$ python -q
>>> import numpy as np
>>> np.set_printoptions(precision=3, suppress=True, linewidth=120)
>>> rnd = lambda a: np.round(a, 3) + 0
>>> feats = np.load("x.npy")
>>> feats
array([[4, 5, 4],
       [3, 4, 3],
       [2, 3, 2],
       [2, 3, 2],
       [5, 6, 5]])
>>> U, sigma, vt = np.linalg.svd(feats)
>>> vecs = vt[:(sigma > 1e-8).sum()]
>>> rng = np.random.default_rng(668)
>>> vec = feats[2] + 3 * feats[3] + rng.integers(2) * np.eye(3)[2]
>>> vec
array([ 8., 12.,  9.])
>>> rnd(vecs.T @ vecs)
array([[0.5, 0. , 0.5],
       [0. , 1. , 0. ],
       [0.5, 0. , 0.5]])
>>> np.allclose(vecs.T @ vecs @ vec, vec)
False
>>> np.linalg.lstsq(feats[:-1].T, feats[-1])[2]
np.int32(2)
>>> np.allclose(feats[:-1].T @ np.linalg.lstsq(feats[:-1].T, feats[-1])[0], feats[-1])
True
>>> out = feats[0, 0] * feats[1:] - np.outer(feats[1:, 0], feats[0])
>>> out
array([[ 0,  1,  0],
       [ 0,  2,  0],
       [ 0,  2,  0],
       [ 0, -1,  0]])
>>> np.linalg.matrix_rank(out), np.linalg.matrix_rank(feats)
(np.int64(1), np.int64(2))
>>> out = feats + rng.integers(-2, 3, (5, 2)) @ rng.integers(-2, 3, (2, 3))
>>> print(out)
[[ 5  3  4]
 [ 5 -2  5]
 [ 1  3  4]
 [ 2  7 -2]
 [ 3  6  9]]
>>> np.linalg.matrix_rank(out - feats, tol=1e-8)
np.int64(2)
>>> r = np.linalg.matrix_rank(feats)
>>> r
np.int64(2)
>>> ns = np.linalg.svd(feats)[2][r:].T
>>> rnd(ns @ ns.T)
array([[ 0.5,  0. , -0.5],
       [ 0. ,  0. ,  0. ],
       [-0.5,  0. ,  0.5]])
>>> [int(np.linalg.matrix_rank(feats[:i])) for i in range(1, len(feats) + 1)]
[1, 2, 2, 2, 2]
>>> print([int(np.linalg.matrix_rank(feats[:, :j + 1])) for j in range(3)])
[1, 2, 2]
>>> np.allclose(feats @ ns, 0)
True
>>> rnd(ns[:, 0] / ns[np.abs(ns[:, 0]).round(6).argmax(), 0])
array([ 1.,  0., -1.])
>>> arr = np.array([[7, 3, 0, 1, 1, -1],
...     [3, 9, 2, 2, 3, 4],
...     [0, 2, 5, 2, -1, -3],
...     [1, 2, 2, 5, -3, 3],
...     [1, 3, -1, -3, 4, 0],
...     [-1, 4, -3, 3, 0, 10]])
>>> U, sigma, vt = np.linalg.svd(arr)
>>> vecs = vt[:(sigma > 1e-8).sum()]
>>> vec = arr[5] + 4 * arr[1] + rng.integers(2) * np.eye(6)[2]
>>> vec
array([11., 40.,  6., 11., 12., 26.])
>>> rnd(np.diag(vecs.T @ vecs))
array([0.922, 0.715, 0.616, 0.519, 0.463, 0.765])
>>> m1 = np.load("arr.npy")
>>> m1
array([[ 6.655, -3.367,  0.508,  3.301, -0.551, -0.954],
       [ 3.073,  2.529,  1.502, -2.243, -0.868, -2.774],
       [-4.281,  0.984,  0.755, -0.672, -0.012,  0.682],
       [ 5.064,  1.96 ,  3.656, -1.72 , -1.13 , -4.223],
       [ 0.819,  1.442, -9.557,  1.447, -0.436,  3.495],
       [-0.12 ,  1.549, -4.409, -0.315,  0.32 ,  1.282],
       [-3.068, -1.068,  7.986, -2.439,  0.432, -2.264],
       [ 4.395, -2.665,  2.828,  2.87 ,  0.662, -1.042],
       [ 0.689,  2.014,  4.396, -2.52 , -1.272, -3.099],
       [-4.323,  1.981,  1.258, -2.734,  0.462,  0.297],
       [-2.731,  1.14 ,  3.801, -1.811,  0.092, -1.212],
       [-4.79 ,  0.515,  5.935, -3.082,  0.676, -1.53 ],
       [ 3.066, -3.057,  1.084,  2.37 ,  0.134, -0.323],
       [ 0.58 , -1.483, -1.304,  2.105,  0.52 ,  1.266],
       [-2.759, -2.61 , -1.498,  2.696,  1.302,  2.765],
       [-2.542,  4.204, -5.177, -2.689,  0.176,  0.988],
       [-3.194, -0.752, -1.072,  0.589,  1.065,  1.526],
       [-4.06 , -0.322,  0.861, -1.428,  0.307,  0.497],
       [-5.224,  2.135,  7.055, -3.873, -0.079, -1.858],
       [-4.794, -1.322, -2.889,  1.452,  1.712,  3.201],
       [ 2.298, -0.656, -3.436,  2.04 , -0.162,  1.411],
       [ 4.267, -1.1  , -1.202,  2.244, -0.484,  0.23 ],
       [-3.73 ,  2.109, -4.112, -1.277,  0.14 ,  2.363]])
>>> W1 = np.array([[2, 3, 8],
...     [-1, -3, -1],
...     [2, -3, -5],
...     [-8, -3, 0],
...     [9, -6, 0],
...     [2, 3, 5]])
>>> beta = np.array([9, 2, -7])
>>> act = np.maximum(m1 @ W1 + beta, 0)
>>> (act > 0).astype(int)
array([[0, 1, 1],
       [1, 1, 0],
       [1, 0, 0],
       [1, 0, 0],
       [0, 1, 1],
       [1, 1, 1],
       [1, 0, 0],
       [1, 0, 1],
       [1, 0, 0],
       [1, 0, 0],
       [1, 0, 0],
       [1, 0, 0],
       [1, 1, 1],
       [0, 1, 1],
       [0, 0, 0],
       [1, 1, 0],
       [1, 0, 0],
       [1, 0, 0],
       [1, 0, 0],
       [1, 0, 0],
       [0, 1, 1],
       [0, 1, 1],
       [1, 1, 0]])
>>> cent = np.array([[-2, -1, -2], [0, 0, 1], [1, 2, 1]])
>>> print(W1 @ cent)
[[  4  14   7]
 [  1  -1  -2]
 [ -9 -12 -12]
 [ 16   8  13]
 [-18  -9 -24]
 [  1   8   4]]
>>> (act @ cent).round(6).argmax(axis=1)
array([1, 1, 1, 1, 1, 1, 1, 1, 1, 1, 1, 1, 1, 1, 0, 1, 1, 1, 1, 1, 1, 1, 1])
>>> hat = m1 @ np.linalg.solve(m1.T @ m1, m1.T)
>>> rnd(np.linalg.eigvalsh(hat))
array([0., 0., 0., 0., 0., 0., 0., 0., 0., 0., 0., 0., 0., 0., 0., 0., 0., 1., 1., 1., 1., 1., 1.])
>>> print(rnd(hat @ m1[:, 5]))
[-0.954 -2.774  0.682 -4.223  3.495  1.282 -2.264 -1.042 -3.099  0.297 -1.212 -1.53  -0.323  1.266  2.765  0.988  1.526
  0.497 -1.858  3.201  1.411  0.23   2.363]
>>> print(rnd(np.trace(hat)))
6.0
